>>> import numpy as np
>>> import numpy.linalg as la
>>> np.set_printoptions(precision=3, suppress=True, linewidth=120, floatmode="fixed")
>>> rd = lambda a: np.round(a, 3) + 0
>>> feats = np.load("block8.npy")
>>> feats
array([[ 0,  0,  0,  0,  0,  5],
       [ 0, -2,  0,  0,  0,  9],
       [ 4,  0,  0,  6,  3,  0],
       [ 3,  0,  0,  0,  3,  6],
       [ 0,  0,  0,  4,  0,  8],
       [ 1,  0,  0,  0,  0,  8],
       [ 0,  0,  0,  0,  0,  9],
       [-6,  8,  0,  0,  0,  3]])
>>> r = la.matrix_rank(feats)
>>> r
np.int64(5)
>>> ns = la.svd(feats)[2][r:].T
>>> print([int(la.matrix_rank(np.delete(feats, i, axis=0))) for i in range(8)])
[5, 5, 5, 5, 5, 5, 5, 5]
>>> rd(ns @ ns.T)
array([[0.000, 0.000, 0.000, 0.000, 0.000, 0.000],
       [0.000, 0.000, 0.000, 0.000, 0.000, 0.000],
       [0.000, 0.000, 1.000, 0.000, 0.000, 0.000],
       [0.000, 0.000, 0.000, 0.000, 0.000, 0.000],
       [0.000, 0.000, 0.000, 0.000, 0.000, 0.000],
       [0.000, 0.000, 0.000, 0.000, 0.000, 0.000]])
>>> [int(la.matrix_rank(feats[:, :j + 1])) for j in range(6)]
[1, 2, 2, 3, 4, 5]
>>> feats.ravel(order="F")
array([ 0,  0,  4,  3,  0,  1,  0, -6,  0, -2,  0,  0,  0,  0,  0,  8,  0,  0,  0,  0,  0,  0,  0,  0,  0,  0,  6,  0,
        4,  0,  0,  0,  0,  0,  3,  3,  0,  0,  0,  0,  5,  9,  0,  6,  8,  8,  9,  3])
>>> feats.reshape(-1, 2)
array([[ 0,  0],
       [ 0,  0],
       [ 0,  5],
       [ 0, -2],
       [ 0,  0],
       [ 0,  9],
       [ 4,  0],
       [ 0,  6],
       [ 3,  0],
       [ 3,  0],
       [ 0,  0],
       [ 3,  6],
       [ 0,  0],
       [ 0,  4],
       [ 0,  8],
       [ 1,  0],
       [ 0,  0],
       [ 0,  8],
       [ 0,  0],
       [ 0,  0],
       [ 0,  9],
       [-6,  8],
       [ 0,  0],
       [ 0,  3]])
>>> t3 = feats.reshape(8, 2, -1)
>>> print(t3[:, 0])
[[ 0  0  0]
 [ 0 -2  0]
 [ 4  0  0]
 [ 3  0  0]
 [ 0  0  0]
 [ 1  0  0]
 [ 0  0  0]
 [-6  8  0]]
>>> t3.sum(axis=1)
array([[ 0,  0,  5],
       [ 0, -2,  9],
       [10,  3,  0],
       [ 3,  3,  6],
       [ 4,  0,  8],
       [ 1,  0,  8],
       [ 0,  0,  9],
       [-6,  8,  3]])
>>> Uu, sigma, vt = la.svd(feats)
>>> vecs = vt[:(sigma > 1e-8).sum()]
>>> rng = np.random.default_rng(259)
>>> vec = feats[0] + 4 * feats[6] + rng.integers(2) * np.eye(6)[2]
>>> vec
array([ 0.000,  0.000,  0.000,  0.000,  0.000, 41.000])
>>> np.allclose(vecs.T @ vecs @ vec, vec)
True
>>> print(rd(vecs.T @ vecs))
[[1.000 0.000 0.000 0.000 0.000 0.000]
 [0.000 1.000 0.000 0.000 0.000 0.000]
 [0.000 0.000 0.000 0.000 0.000 0.000]
 [0.000 0.000 0.000 1.000 0.000 0.000]
 [0.000 0.000 0.000 0.000 1.000 0.000]
 [0.000 0.000 0.000 0.000 0.000 1.000]]
>>> print(rd(la.norm(vec - vecs.T @ vecs @ vec)))
0.0
>>> rd(np.diag(vecs.T @ vecs))
array([1.000, 1.000, 0.000, 1.000, 1.000, 1.000])
>>> F = np.load("case11.npy")
>>> F
array([[ -4.326, -11.126,  -8.172,  -9.263,  17.678,  25.043,  23.065, -23.261],
       [ 42.272,  38.201, -34.112,   8.656, -12.373, -22.083,  46.772,   3.291],
       [  0.179,   7.561,  10.942,  59.992,  19.298,  36.913, -31.411,   6.871],
       [ -1.135,   7.601,  10.841,  58.749,  19.490,  38.044, -32.921,   5.551],
       [  1.493,   6.144,   8.097,  58.425,  19.843,  38.206, -32.224,   5.582],
       [  1.622,   7.111,  11.264,  57.799,  18.045,  37.361, -30.101,   5.466],
       [ -4.153, -12.600,  -9.793,  -8.995,  16.289,  24.254,  22.947, -22.699],
       [ -3.603, -10.625,  -8.023,  -7.390,  18.305,  24.326,  20.970, -23.952],
       [ -5.725, -13.235,  -7.670,  -6.273,  18.902,  24.314,  21.922, -22.562],
       [  1.901,   5.556,   8.401,  60.679,  20.388,  35.257, -34.383,   4.320],
       [  0.803,   6.182,   9.332,  61.264,  19.037,  35.205, -33.011,   5.432],
       [  0.450,   5.164,  10.850,  59.250,  19.415,  35.830, -33.893,   5.159],
       [ -5.049, -11.013,  -8.285,  -8.538,  16.881,  23.418,  23.200, -24.619],
       [ -1.391,   5.346,  10.289,  59.266,  19.308,  36.880, -30.338,   6.980],
       [ -4.147, -13.434,  -7.065,  -8.126,  17.224,  24.295,  21.213, -23.713],
       [ 44.458,  37.062, -32.705,   7.190, -12.856, -21.482,  46.023,   3.080],
       [ -3.972, -11.078,  -8.455,  -7.559,  20.217,  25.347,  22.195, -23.770],
       [ -3.046,  -9.607,  -7.709,  -7.370,  17.381,  22.856,  22.206, -24.342],
       [ 42.807,  38.399, -34.718,   8.781, -12.567, -22.025,  48.760,   5.283],
       [ -1.197,   5.237,  11.056,  59.570,  20.813,  36.624, -31.208,   4.664],
       [ 46.062,  36.609, -34.237,   8.306, -12.338, -22.588,  47.631,   3.382],
       [ -3.207, -11.979,  -8.645,  -7.225,  18.367,  24.996,  21.163, -24.864],
       [ 44.390,  37.857, -33.326,   7.589, -10.916, -21.936,  49.947,   4.656],
       [ -2.679, -11.509, -10.477,  -6.645,  16.507,  23.857,  21.005, -24.271],
       [ 44.489,  37.286, -35.391,   8.103, -10.768, -23.503,  46.565,   3.447],
       [  0.889,   6.654,   9.611,  58.501,  18.341,  34.446, -33.383,   6.113],
       [ -0.779,   6.584,   9.543,  60.830,  21.046,  35.522, -33.050,   7.461],
       [ -2.106, -14.478,  -8.586,  -8.828,  17.752,  23.970,  22.215, -26.788],
       [ -3.253, -11.455,  -7.706,  -9.971,  19.090,  25.434,  20.703, -23.895],
       [  0.721,   4.527,  11.555,  62.596,  21.003,  34.406, -31.563,   5.168],
       [ -3.299,  -8.778,  -8.980,  -7.314,  17.458,  24.285,  21.217, -22.999],
       [ 42.435,  37.073, -34.978,   8.216, -13.238, -22.229,  49.774,   3.509],
       [ 44.579,  36.762, -34.660,   8.012, -12.227, -21.824,  48.766,   2.521],
       [ -4.510, -12.694,  -8.646,  -7.791,  18.137,  24.410,  21.720, -25.499],
       [ -0.075,   5.744,   9.742,  59.486,  18.974,  36.602, -32.360,   5.700],
       [ 43.481,  37.868, -32.708,   8.547, -11.204, -20.201,  47.170,   2.461],
       [ 43.400,  36.747, -34.061,   7.161, -11.497, -20.121,  47.029,   2.372]])
>>> vec = np.array([0, 0, 4, 1, 2, 3, 3, 2])
>>> rhs = F @ vec
>>> rd(la.lstsq(F, rhs)[0])
array([0.000, 0.000, 4.000, 1.000, 2.000, 3.000, 3.000, 2.000])
>>> rd(la.solve(F.T @ F, F.T @ rhs))
array([0.000, 0.000, 4.000, 1.000, 2.000, 3.000, 3.000, 2.000])
>>> rd(la.pinv(F) @ F)
array([[1.000, 0.000, 0.000, 0.000, 0.000, 0.000, 0.000, 0.000],
       [0.000, 1.000, 0.000, 0.000, 0.000, 0.000, 0.000, 0.000],
       [0.000, 0.000, 1.000, 0.000, 0.000, 0.000, 0.000, 0.000],
       [0.000, 0.000, 0.000, 1.000, 0.000, 0.000, 0.000, 0.000],
       [0.000, 0.000, 0.000, 0.000, 1.000, 0.000, 0.000, 0.000],
       [0.000, 0.000, 0.000, 0.000, 0.000, 1.000, 0.000, 0.000],
       [0.000, 0.000, 0.000, 0.000, 0.000, 0.000, 1.000, 0.000],
       [0.000, 0.000, 0.000, 0.000, 0.000, 0.000, 0.000, 1.000]])
>>> rhs = rhs + 0.3 * rng.normal(size=37)
>>> print(rd(rhs))
[ 91.351 -71.873 172.773 167.287 159.270 171.991  80.269  85.259  94.540 146.501 154.137 157.821  82.873 172.615
  87.398 -69.493  94.899  82.618 -64.707 171.518 -71.082  83.841 -54.213  70.492 -78.904 149.514 163.262  77.016
  87.971 169.695  82.500 -68.711 -69.108  81.304 160.033 -58.815 -66.382]
>>> b, *_ = la.lstsq(F, rhs)
>>> rd(b)
array([0.035, 0.029, 4.062, 0.981, 2.072, 2.974, 3.000, 1.989])
>>> print(b.round())
[0.000 0.000 4.000 1.000 2.000 3.000 3.000 2.000]
>>> rd(la.norm(rhs - F @ b))
np.float64(1.505)
>>> rd(F.T @ (rhs - F @ b))
array([0.000, 0.000, 0.000, 0.000, 0.000, 0.000, 0.000, 0.000])
>>> m1 = np.load("arr.npy")
>>> m1
array([[-0.500, -0.300, -1.900,  0.528, -0.900,  0.500, -0.400, -1.000, -0.400,  0.200],
       [ 0.500,  0.000, -0.300,  3.534,  0.400, -1.700,  0.600,  1.100, -0.200,  1.000],
       [ 0.000, -1.200, -0.100, -2.510,  0.600, -0.300,  0.500,  0.900, -0.900, -0.700],
       [ 1.000, -1.200,  0.400, -1.417, -2.000, -0.900,  0.500, -0.600, -1.200, -0.600],
       [-1.000, -0.800,  0.100,  1.728,  1.200,  1.300,  0.100, -2.600, -0.600,  0.600],
       [ 0.300, -0.600, -1.500, -2.826,  0.900, -0.100, -0.800, -0.400, -0.600, -1.000],
       [-1.100,  0.900, -1.900, -2.060, -1.100,  1.200,  0.600, -0.500,  1.600, -0.600],
       [-1.300,  0.100,  1.000, -3.632, -1.400, -0.300,  1.000, -0.600, -0.200, -1.100],
       [-0.600, -0.300,  0.800,  2.021,  0.300, -2.000, -0.800,  0.400,  1.200,  0.800],
       [ 0.500,  0.400, -0.800, -0.515, -1.100,  0.900, -1.300,  0.800,  2.200, -0.300],
       [-0.400,  0.500,  1.000,  4.742, -1.100, -1.000,  0.300,  0.400,  0.100,  1.600],
       [-1.500, -0.200,  2.100,  1.049,  0.000,  0.300,  1.200, -2.000,  0.700,  0.400],
       [ 0.700, -0.700,  0.500,  0.460,  0.200, -1.900, -0.300,  0.100, -0.500,  0.200],
       [ 0.700,  0.200,  1.100, -1.015,  0.100,  0.900,  0.700, -1.800,  1.500, -0.400],
       [ 1.700,  0.800, -1.300, -1.516, -1.900, -0.500,  0.100, -0.500, -0.500, -0.500],
       [-0.100,  0.000, -0.500, -3.218, -1.000, -0.600,  1.400, -0.700, -0.300, -1.100],
       [ 0.300, -0.700,  1.500, -2.107, -0.500,  0.100, -0.400, -0.400, -1.300, -0.700],
       [ 1.100, -1.100,  0.500,  2.160,  0.700,  0.700, -1.300,  1.800,  2.300,  0.700],
       [-0.100, -1.000,  2.500,  7.007,  1.400,  0.300, -0.400, -2.100, -1.400,  2.300],
       [-1.200,  1.100, -0.600, -6.943,  0.500,  1.500, -1.000, -1.100, -0.500, -2.300],
       [-0.900, -0.100, -1.800,  0.359, -0.100,  1.400, -0.500,  0.800,  3.100,  0.100],
       [ 0.700, -2.300,  0.500, -2.099, -0.200,  0.400,  0.900, -0.100, -0.500, -0.600],
       [ 0.900, -1.000, -0.100, -4.050, -1.200,  2.000, -0.900,  1.000,  1.600, -1.400],
       [-0.500, -0.200, -1.000, -0.045, -0.500,  0.400,  0.800,  0.400,  1.600,  0.000],
       [ 0.100, -0.900,  0.600,  3.218, -0.400,  0.200,  0.000,  0.200,  0.900,  1.100],
       [-0.900,  0.100, -1.800, -3.396, -0.300,  0.600, -0.200,  0.100,  1.300, -1.000],
       [-0.100,  0.500,  0.700,  1.270,  0.000, -0.900, -0.400, -2.800,  1.200,  0.400],
       [ 2.400,  0.300,  0.800,  1.987,  0.600,  0.300,  0.600,  0.100,  1.100,  0.600],
       [ 1.400, -1.300,  0.800,  7.433,  1.600,  0.800, -0.600,  0.400,  1.500,  2.400],
       [ 0.000, -1.100, -0.700, -1.646,  1.300,  0.500,  0.200,  0.100,  1.500, -0.600],
       [-0.400, -0.600,  1.200,  4.070,  0.900,  0.800, -0.100,  0.400, -0.100,  1.300],
       [ 0.100,  0.600, -0.800,  4.110,  0.400, -0.100, -0.100,  0.400,  1.000,  1.300],
       [ 0.000, -0.300, -0.700, -0.311, -0.300,  0.600,  2.200,  0.500, -2.100,  0.100],
       [ 0.500, -0.400, -1.400,  1.489,  0.200,  1.100, -3.100,  0.700, -0.200,  0.600]])
>>> gram = np.cov(m1, rowvar=False)
>>> rd(np.polyfit(m1[:, 6], m1[:, 4], 1))
array([-0.213, -0.085])
>>> rd(np.corrcoef(m1[:, 6], m1[:, 4])[0, 1])
np.float64(-0.22)
